% python3 -q
>>> import numpy as np
>>> np.set_printoptions(precision=2, suppress=True, linewidth=100)
>>> basis = 5 * np.array([[0.8, -0.6, -0.4, 0.2, 0.1, -1.6, -1.7, 0.4],
...     [0.8, -0.5, -0.3, 0.5, 0.3, 1.0, 1.8, -1.0],
...     [-0.5, 0.6, 0.1, 1.0, -0.3, 0.9, -2.1, -0.5]])
>>> rng = np.random.default_rng(298951)
>>> labels = rng.integers(0, 3, 21)
>>> mat = basis[labels] + rng.normal(size=(21, 8))
>>> print(mat)
[[  5.27  -2.93  -1.19   2.2    1.76   4.47  10.51  -5.76]
 [ -1.96   5.07   1.74   4.97  -0.85   5.96 -10.34  -3.64]
 [  3.22  -2.78  -0.32   4.14   1.59   3.91   8.91  -5.52]
 [  2.77  -3.01  -1.79   0.75   0.4   -7.02  -7.39   3.95]
 [ -3.67   2.8   -0.28   6.    -0.85   5.52  -9.33  -1.69]
 [ -3.39   3.49  -0.82   4.55  -1.73   5.36 -11.19  -1.99]
 [  4.92  -2.92  -0.57   2.61   1.55   5.32   9.28  -4.49]
 [  4.17  -3.41  -0.83   2.79   0.76   5.16   7.16  -5.43]
 [  3.25  -5.42  -1.35   1.13   2.7    4.89   7.5   -4.88]
 [ -3.42   1.37   1.03   6.46  -1.04   5.14 -10.53  -0.27]
 [  4.36  -1.03  -0.89   1.96   2.6    4.7    9.2   -3.23]
 [  3.64  -4.85  -1.84   0.46   0.63  -8.98  -9.66   3.04]
 [  3.18  -4.22  -1.81   0.5   -0.89  -8.79  -8.6    2.66]
 [  3.93  -3.26  -2.83   2.68   1.66   4.42   8.62  -5.46]
 [  4.27  -4.12  -1.64   0.79   0.63  -6.87  -7.83   2.64]
 [  4.48  -4.01  -1.29  -0.22  -0.68  -8.06  -9.18   3.58]
 [  3.9   -1.88  -1.17   2.71   2.93   5.01  10.09  -4.21]
 [ -3.84   3.12   2.1    5.74  -0.34   5.46 -10.26  -3.24]
 [ -3.59   3.15   1.01   5.26  -2.3    5.58  -9.08  -2.14]
 [  5.28  -3.11  -0.6    1.36  -0.91 -10.43  -8.58   2.63]
 [ -2.85   3.41   0.2    5.24  -2.7    6.97 -11.27  -2.23]]
>>> dist = np.linalg.norm(mat[:, None] - mat[None], axis=-1)
>>> print((dist + 1e9 * np.eye(21)).round(6).argmin(axis=1))
[ 6 17  6 14 18 20  0  6  7  4 16 12 11  7  3 12 10 18  4 12  5]
>>> print(dist[9].round(6).argsort(kind="stable")[:4])
[ 9  4 18 17]
>>> print(np.unravel_index(dist.round(6).argmax(), dist.shape))
(np.int64(0), np.int64(11))
>>> print(np.linalg.matrix_rank(dist ** 2))
10
>>> labels = rng.permutation(8)
>>> A2 = mat[:, labels] * rng.choice([-1, 1], 8)
>>> print(A2)
[[  4.47   5.27  -2.93 -10.51   1.76  -5.76  -2.2   -1.19]
 [  5.96  -1.96   5.07  10.34  -0.85  -3.64  -4.97   1.74]
 [  3.91   3.22  -2.78  -8.91   1.59  -5.52  -4.14  -0.32]
 [ -7.02   2.77  -3.01   7.39   0.4    3.95  -0.75  -1.79]
 [  5.52  -3.67   2.8    9.33  -0.85  -1.69  -6.    -0.28]
 [  5.36  -3.39   3.49  11.19  -1.73  -1.99  -4.55  -0.82]
 [  5.32   4.92  -2.92  -9.28   1.55  -4.49  -2.61  -0.57]
 [  5.16   4.17  -3.41  -7.16   0.76  -5.43  -2.79  -0.83]
 [  4.89   3.25  -5.42  -7.5    2.7   -4.88  -1.13  -1.35]
 [  5.14  -3.42   1.37  10.53  -1.04  -0.27  -6.46   1.03]
 [  4.7    4.36  -1.03  -9.2    2.6   -3.23  -1.96  -0.89]
 [ -8.98   3.64  -4.85   9.66   0.63   3.04  -0.46  -1.84]
 [ -8.79   3.18  -4.22   8.6   -0.89   2.66  -0.5   -1.81]
 [  4.42   3.93  -3.26  -8.62   1.66  -5.46  -2.68  -2.83]
 [ -6.87   4.27  -4.12   7.83   0.63   2.64  -0.79  -1.64]
 [ -8.06   4.48  -4.01   9.18  -0.68   3.58   0.22  -1.29]
 [  5.01   3.9   -1.88 -10.09   2.93  -4.21  -2.71  -1.17]
 [  5.46  -3.84   3.12  10.26  -0.34  -3.24  -5.74   2.1 ]
 [  5.58  -3.59   3.15   9.08  -2.3   -2.14  -5.26   1.01]
 [-10.43   5.28  -3.11   8.58  -0.91   2.63  -1.36  -0.6 ]
 [  6.97  -2.85   3.41  11.27  -2.7   -2.23  -5.24   0.2 ]]
>>> Uu, _, VT = np.linalg.svd(mat.T @ A2)
>>> print(labels)
[5 0 1 6 4 7 3 2]
>>> print(np.round(Uu @ VT, 2) + 0)
[[ 0.  1.  0.  0.  0.  0.  0.  0.]
 [ 0.  0.  1.  0.  0.  0.  0.  0.]
 [ 0.  0.  0.  0.  0.  0.  0.  1.]
 [ 0.  0.  0.  0.  0.  0. -1.  0.]
 [ 0.  0.  0.  0.  1.  0.  0.  0.]
 [ 1.  0.  0.  0.  0.  0.  0.  0.]
 [ 0.  0.  0. -1.  0.  0.  0.  0.]
 [ 0.  0.  0.  0.  0.  1.  0.  0.]]
